$ python3 -q
>>> import numpy as np
>>> from numpy import linalg as LA
>>> np.set_printoptions(precision=2, suppress=True, linewidth=140)
>>> data = np.array([[-5.0, 2.0, -1.0, 1.0],
...     [-6.0, 2.0, -2.0, 2.0],
...     [-3.0, 2.0, -3.0, 1.0],
...     [-9.0, 4.0, -5.0, 3.0]])
>>> rng = np.random.default_rng(8687)
>>> idx = rng.permutation(4)
>>> idx
array([3, 2, 0, 1])
>>> B = data[idx][:, idx]
>>> np.trace(B)
np.float64(-3.0)
>>> B
array([[ 3., -5., -9.,  4.],
       [ 1., -3., -3.,  2.],
       [ 1., -1., -5.,  2.],
       [ 2., -2., -6.,  2.]])
>>> print(np.allclose(B, data))
False
>>> np.round(np.sort(np.abs(LA.eigvals(B))), 2) + 0
array([0., 1., 2., 2.])
>>> left, s, vt = LA.svd(data)
>>> print(np.argmax(s[:-1] / (s[1:] + 1e-6)) + 1)
3
>>> s.round(2) + 0
array([15.09,  2.17,  0.67,  0.  ])
>>> B = left[:, :3] @ np.diag(s[:3]) @ vt[:3]
>>> LA.matrix_rank(B)
np.int64(3)
>>> round(float(LA.norm(data - B) / LA.norm(data)), 2)
0.0
>>> round(float(np.abs(data - B).max()), 2)
0.0
>>> left, s, vt = LA.svd(data)
>>> vecs = vt[:(s > 1e-8).sum()]
>>> x0 = data[0] + 4 * data[1] + rng.integers(2) * np.eye(4)[3]
>>> print(x0)
[-29.  10.  -9.  10.]
>>> np.allclose(vecs.T @ vecs @ x0, x0)
False
>>> print(np.round(LA.norm(x0 - vecs.T @ vecs @ x0), 2))
0.63
>>> np.diag(vecs.T @ vecs)
array([0.9, 0.6, 0.9, 0.6])
>>> K = np.loadtxt("arr.csv", delimiter=",")
>>> K
array([[-2., -3.],
       [-1., -2.],
       [-3., -3.],
       [ 3., -3.]])
>>> B = K[0, 0] * K[1:] - np.outer(K[1:, 0], K[0])
>>> B
array([[ 0.,  1.],
       [ 0., -3.],
       [ 0., 15.]])
>>> print(np.flatnonzero(~B.round(6).any(axis=1)))
[]
>>> K[:, 0] / K[0, 0]
array([ 1. ,  0.5,  1.5, -1.5])
>>> x0 = np.array([-3, 4])
>>> a = np.maximum(K @ x0, 0)
>>> print(np.maximum(K @ (3 * x0), 0))
[0. 0. 0. 0.]
>>> np.maximum(K @ x0, 0) - np.maximum(-K @ x0, 0)
array([ -6.,  -5.,  -3., -21.])
>>> K * (a > 1e-9)[:, None]
array([[-0., -0.],
       [-0., -0.],
       [-0., -0.],
       [ 0., -0.]])
>>> print(a)
[0. 0. 0. 0.]
>>> x0 = np.array([2, 2])
>>> y = K @ x0
>>> LA.solve(K.T @ K, K.T @ y)
array([2., 2.])
>>> print(np.round(LA.pinv(K) @ K, 2) + 0)
[[1. 0.]
 [0. 1.]]
>>> y = y + 0.1 * rng.normal(size=4)
>>> y
array([-10.02,  -5.96, -11.91,   0.07])
>>> c, *_ = LA.lstsq(K, y)
>>> c
array([2.  , 1.98])
>>> m1 = np.load("test11.npy")
>>> m1
array([[ 3,  4,  5,  6],
       [ 7,  8,  9, 10],
       [11, 12, 13, 14],
       [15, 16, 17, 18]])
>>> B = m1 / np.sqrt((m1 ** 2).mean(axis=1, keepdims=True))
>>> LA.norm(B, axis=1)
array([2., 2., 2., 2.])
>>> print(B[2])
[0.88 0.96 1.04 1.12]
>>> LA.matrix_rank(B) == LA.matrix_rank(m1)
np.True_
>>> def softmax(z):
...     e = np.exp(z - z.max(axis=-1, keepdims=True))
...     return e / e.sum(axis=-1, keepdims=True)
... 
>>> print(np.round(softmax(10 * m1[2]), 2) + 0)
[0. 0. 0. 1.]
>>> print(softmax(m1).sum(axis=1))
[1. 1. 1. 1.]
>>> softmax(m1[2] + 3)
array([0.03, 0.09, 0.24, 0.64])
>>> softmax(m1[2])
array([0.03, 0.09, 0.24, 0.64])
>>> S = m1 @ m1.T / np.sqrt(4)
>>> print(softmax(S)[2] @ m1)
[15. 16. 17. 18.]
>>> B = m1 + rng.integers(-2, 3, (4, 2)) @ rng.integers(-2, 3, (2, 4))
>>> B
array([[ 1,  3,  7,  8],
       [ 3,  6, 13, 14],
       [ 7, 14, 21, 16],
       [17, 21, 19, 14]])
>>> np.round(LA.svd(B - m1, compute_uv=False), 2) + 0
array([11.71,  8.05,  0.  ,  0.  ])
>>> LA.matrix_rank(B - m1, tol=1e-8)
np.int64(2)
>>> np.abs(B - m1).sum(axis=1)
array([ 7, 14, 16, 13])
>>> print(np.allclose(m1 @ m1.T, m1.T @ m1))
False
>>> m1 @ m1
array([[182, 200, 218, 236],
       [326, 360, 394, 428],
       [470, 520, 570, 620],
       [614, 680, 746, 812]])
>>> assert m1 == m1.T
Traceback (most recent call last):
  File "<python-input-66>", line 1, in <module>
    assert m1 == m1.T
           ^^^^^^^^^^
ValueError: The truth value of an array with more than one element is ambiguous. Use a.any() or a.all()
>>> P = np.triu(np.array([[1, 1, 0, 0], [2, 3, 0, 2], [1, 1, 0, 1], [0, 0, 2, 2]]), 1) + np.eye(4)
>>> B = P @ m1 @ LA.inv(P)
>>> LA.matrix_rank(B)
np.int64(2)
>>> np.trace(B), np.trace(m1)
(np.float64(42.0), np.int64(42))
>>> B
array([[10.,  2., 14., -2.],
       [37.,  3., 43., -3.],
       [26.,  2., 30., -2.],
       [15.,  1., 17., -1.]])
>>> print(round(float(LA.det(B)), 2))
-0.0
>>> X = np.load("out4.npy")
>>> X
array([[ 62, -38, -26,  43],
       [-38,  41,  24, -12],
       [-26,  24, 130, -41],
       [ 43, -12, -41,  49]])
>>> ang = np.radians(30)
>>> Rm = np.eye(4)
>>> Rm[0, 0] = Rm[2, 2] = np.cos(ang)
>>> Rm[0, 2], Rm[2, 0] = -np.sin(ang), np.sin(ang)
>>> print(Rm)
[[ 0.87  0.   -0.5   0.  ]
 [ 0.    1.    0.    0.  ]
 [ 0.5   0.    0.87  0.  ]
 [ 0.    0.    0.    1.  ]]
>>> B = X @ Rm.T
>>> B
array([[ 66.69, -38.  ,   8.48,  43.  ],
       [-44.91,  41.  ,   1.78, -12.  ],
       [-87.52,  24.  ,  99.58, -41.  ],
       [ 57.74, -12.  , -14.01,  49.  ]])
>>> np.allclose(LA.norm(X, axis=1), LA.norm(B, axis=1))
True
>>> np.abs(B - X).max(axis=0)
array([61.52,  0.  , 34.48,  0.  ])
>>> np.allclose(X @ X.T, B @ B.T)
True
>>> np.round(LA.det(B.T), 2)
np.float64(0.0)
>>> np.round(LA.eigvals(B), 2) + 0
array([130.06,  94.59,   0.  ,  31.63])
>>> np.kron(np.eye(2, dtype=int), B)
array([[ 66.69, -38.  ,   8.48,  43.  ,   0.  ,  -0.  ,   0.  ,   0.  ],
       [-44.91,  41.  ,   1.78, -12.  ,  -0.  ,   0.  ,   0.  ,  -0.  ],
       [-87.52,  24.  ,  99.58, -41.  ,  -0.  ,   0.  ,   0.  ,  -0.  ],
       [ 57.74, -12.  , -14.01,  49.  ,   0.  ,  -0.  ,  -0.  ,   0.  ],
       [  0.  ,  -0.  ,   0.  ,   0.  ,  66.69, -38.  ,   8.48,  43.  ],
       [ -0.  ,   0.  ,   0.  ,  -0.  , -44.91,  41.  ,   1.78, -12.  ],
       [ -0.  ,   0.  ,   0.  ,  -0.  , -87.52,  24.  ,  99.58, -41.  ],
       [  0.  ,  -0.  ,  -0.  ,   0.  ,  57.74, -12.  , -14.01,  49.  ]])
>>> f = np.array([2, 3, 3])
>>> arr = np.outer(rng.normal(size=21), f) + 0.1 * rng.normal(size=(21, 3))
>>> arr
array([[ 2.1 ,  3.25,  3.26],
       [-0.78, -0.89, -1.  ],
       [-0.1 ,  0.09,  0.11],
       [-2.36, -3.71, -3.52],
       [ 3.51,  5.6 ,  5.41],
       [-1.72, -2.27, -2.5 ],
       [-0.92, -1.68, -1.44],
       [ 3.75,  5.7 ,  5.71],
       [ 0.46,  0.25,  0.34],
       [-1.49, -2.31, -2.24],
       [ 4.86,  7.42,  7.35],
       [-0.39, -0.53, -0.48],
       [ 0.53,  0.89,  0.79],
       [ 1.03,  1.22,  1.35],
       [-2.02, -2.89, -2.99],
       [ 0.66,  1.17,  1.04],
       [ 2.37,  3.63,  3.54],
       [-0.11, -0.35, -0.3 ],
       [ 0.32,  0.73,  0.76],
       [ 1.53,  2.03,  2.16],
       [-0.43, -0.47, -0.27]])
>>> q, Rm = LA.qr(arr)
>>> Rm
array([[ -9.01, -13.66, -13.55],
       [  0.  ,  -1.03,  -0.65],
       [  0.  ,   0.  ,  -0.42]])
>>> round(abs(Rm[0, 0]), 2), np.round(LA.norm(arr[:, 0]), 2)
(np.float64(9.01), np.float64(9.01))
>>> print(q.shape, Rm.shape)
(21, 3) (3, 3)
>>> np.round(q.T @ q, 2) + 0
array([[1., 0., 0.],
       [0., 1., 0.],
       [0., 0., 1.]])
>>> np.abs(np.diag(Rm))
array([9.01, 1.03, 0.42])
>>> np.allclose(Rm.T @ Rm, arr.T @ arr)
True
